>>> import numpy as np
>>> np.set_printoptions(suppress=True, linewidth=200)
>>> rnd = lambda a: np.round(a, 1) + 0
>>> J = np.loadtxt("a.csv", delimiter=",")
>>> J
array([[ 0.,  0.,  0.,  2.,  0.,  0.,  0.,  0.,  0.,  0.],
       [ 0.,  0.,  0.,  0.,  0.,  0.,  1.,  0.,  0.,  0.],
       [ 0.,  0.,  0.,  0.,  0.,  0.,  0.,  0.,  0.,  0.],
       [ 0.,  0., -1.,  0.,  0.,  0.,  0.,  0.,  0.,  0.],
       [ 0.,  0.,  0.,  0.,  1.,  0.,  0.,  0.,  0.,  0.],
       [ 0., -1.,  0.,  0.,  0.,  0.,  0.,  0.,  0.,  0.],
       [ 0.,  0.,  0.,  0.,  0., -1.,  0.,  0.,  0.,  0.],
       [ 0.,  0.,  0.,  0.,  0.,  0.,  0., -2.,  0.,  0.],
       [ 2.,  0.,  0.,  0.,  0.,  0.,  0.,  0.,  0.,  0.],
       [ 0.,  0.,  0.,  0.,  0.,  0.,  0.,  0.,  0., -1.]])
>>> r = np.linalg.matrix_rank(J)
>>> r
np.int64(9)
>>> N = np.linalg.svd(J)[2][r:].T
>>> [int(np.linalg.matrix_rank(J[:, :j + 1])) for j in range(10)]
[1, 2, 3, 4, 5, 6, 7, 8, 8, 9]
>>> N.shape
(10, 1)
>>> np.linalg.matrix_rank(J.T @ J), np.linalg.matrix_rank(J @ J.T)
(np.int64(9), np.int64(9))
>>> N[:, 0] / N[np.abs(N[:, 0]).round(6).argmax(), 0]
array([0., 0., 0., 0., 0., 0., 0., 0., 1., 0.])
>>> [int(np.linalg.matrix_rank(np.delete(J, i, axis=0))) for i in range(10)]
[8, 8, 9, 8, 8, 8, 8, 8, 8, 8]
>>> np.linalg.cond(J) > 100
np.True_
>>> rnd(np.linalg.norm(J, 2) / np.linalg.norm(J))
np.float64(0.5)
>>> [round(float(x), 1) for x in np.linalg.svd(J, compute_uv=False)[:3]]
[2.0, 2.0, 2.0]
>>> np.linalg.matrix_rank(J, rtol=0.1)
np.int64(9)
>>> np.argsort(-np.linalg.norm(J, axis=0).round(6), kind="stable")[:3]
array([0, 3, 7])
>>> np.flatnonzero(np.linalg.matrix_power((J != 0) + (J.T != 0) + np.eye(10), 10)[7])
array([7])
>>> J @ J
array([[ 0.,  0., -2.,  0.,  0.,  0.,  0.,  0.,  0.,  0.],
       [ 0.,  0.,  0.,  0.,  0., -1.,  0.,  0.,  0.,  0.],
       [ 0.,  0.,  0.,  0.,  0.,  0.,  0.,  0.,  0.,  0.],
       [ 0.,  0.,  0.,  0.,  0.,  0.,  0.,  0.,  0.,  0.],
       [ 0.,  0.,  0.,  0.,  1.,  0.,  0.,  0.,  0.,  0.],
       [ 0.,  0.,  0.,  0.,  0.,  0., -1.,  0.,  0.,  0.],
       [ 0.,  1.,  0.,  0.,  0.,  0.,  0.,  0.,  0.,  0.],
       [ 0.,  0.,  0.,  0.,  0.,  0.,  0.,  4.,  0.,  0.],
       [ 0.,  0.,  0.,  4.,  0.,  0.,  0.,  0.,  0.,  0.],
       [ 0.,  0.,  0.,  0.,  0.,  0.,  0.,  0.,  0.,  1.]])
>>> left, sig, Vh = np.linalg.svd(J)
>>> V = Vh[:(sig > 1e-8).sum()]
>>> rng = np.random.default_rng(801894)
>>> vec = J[2] + -2 * J[9] + rng.integers(2) * np.eye(10)[4]
>>> vec
array([0., 0., 0., 0., 1., 0., 0., 0., 0., 2.])
>>> V.T @ V
array([[1., 0., 0., 0., 0., 0., 0., 0., 0., 0.],
       [0., 1., 0., 0., 0., 0., 0., 0., 0., 0.],
       [0., 0., 1., 0., 0., 0., 0., 0., 0., 0.],
       [0., 0., 0., 1., 0., 0., 0., 0., 0., 0.],
       [0., 0., 0., 0., 1., 0., 0., 0., 0., 0.],
       [0., 0., 0., 0., 0., 1., 0., 0., 0., 0.],
       [0., 0., 0., 0., 0., 0., 1., 0., 0., 0.],
       [0., 0., 0., 0., 0., 0., 0., 1., 0., 0.],
       [0., 0., 0., 0., 0., 0., 0., 0., 0., 0.],
       [0., 0., 0., 0., 0., 0., 0., 0., 0., 1.]])
>>> rnd(np.linalg.norm(vec - V.T @ V @ vec))
np.float64(0.0)
>>> np.linalg.matrix_rank(np.vstack([J, vec]))
np.int64(9)
